$ python3 -q
>>> import numpy as np
>>> from numpy import linalg as LA
>>> np.set_printoptions(suppress=True, linewidth=120)
>>> def tidy(a):
...     return np.round(a, 3) + 0
... 
>>> M2 = np.array([[0, 5, 1, 5, 2, 5, 8, 1, 3, 7, 7],
...     [2, 7, 8, 6, 1, 4, 7, 3, 2, 6, 0],
...     [2, 3, 9, 1, 9, 4, 4, 7, 7, 4, 2],
...     [0, 9, 6, 0, 8, 0, 1, 0, 6, 4, 6],
...     [1, 8, 0, 5, 6, 1, 1, 9, 1, 9, 7],
...     [4, 1, 4, 6, 3, 5, 6, 6, 7, 9, 4],
...     [1, 4, 7, 9, 4, 1, 5, 0, 4, 4, 2],
...     [9, 9, 7, 8, 0, 6, 1, 7, 1, 5, 3],
...     [2, 0, 0, 9, 4, 1, 4, 0, 9, 0, 7],
...     [8, 1, 6, 6, 7, 9, 9, 0, 5, 6, 6],
...     [0, 3, 0, 4, 6, 9, 2, 3, 4, 4, 9]])
>>> A = np.triu(M2)
>>> A
array([[0, 5, 1, 5, 2, 5, 8, 1, 3, 7, 7],
       [0, 7, 8, 6, 1, 4, 7, 3, 2, 6, 0],
       [0, 0, 9, 1, 9, 4, 4, 7, 7, 4, 2],
       [0, 0, 0, 0, 8, 0, 1, 0, 6, 4, 6],
       [0, 0, 0, 0, 6, 1, 1, 9, 1, 9, 7],
       [0, 0, 0, 0, 0, 5, 6, 6, 7, 9, 4],
       [0, 0, 0, 0, 0, 0, 5, 0, 4, 4, 2],
       [0, 0, 0, 0, 0, 0, 0, 7, 1, 5, 3],
       [0, 0, 0, 0, 0, 0, 0, 0, 9, 0, 7],
       [0, 0, 0, 0, 0, 0, 0, 0, 0, 6, 6],
       [0, 0, 0, 0, 0, 0, 0, 0, 0, 0, 9]])
>>> [int(LA.matrix_rank(LA.matrix_power(A, p))) for p in range(1, 12)]
[10, 9, 9, 9, 9, 9, 9, 9, 9, 9, 9]
>>> LA.matrix_rank(A - A[0, 0] * np.eye(11))
np.int64(10)
>>> tidy(np.sort(LA.eigvals(A)))
array([0., 0., 5., 5., 6., 6., 7., 7., 9., 9., 9.])
>>> A @ A
array([[  0,  35,  49,  31,  66,  51, 116,  77, 144, 196, 211],
       [  0,  49, 128,  50, 133,  81, 147, 131, 184, 222, 148],
       [  0,   0,  81,   9, 143,  65,  90, 217, 192, 232, 223],
       [  0,   0,   0,   0,  48,   8,  13,  72,  66, 100, 178],
       [  0,   0,   0,   0,  36,  11,  17, 123,  35, 166, 199],
       [  0,   0,   0,   0,   0,  25,  60,  72, 128, 153, 189],
       [  0,   0,   0,   0,   0,   0,  25,   0,  56,  44,  80],
       [  0,   0,   0,   0,   0,   0,   0,  49,  16,  65,  85],
       [  0,   0,   0,   0,   0,   0,   0,   0,  81,   0, 126],
       [  0,   0,   0,   0,   0,   0,   0,   0,   0,  36,  90],
       [  0,   0,   0,   0,   0,   0,   0,   0,   0,   0,  81]])
>>> np.prod(np.diag(A)), tidy(LA.det(A))
(np.int64(0), np.float64(0.0))
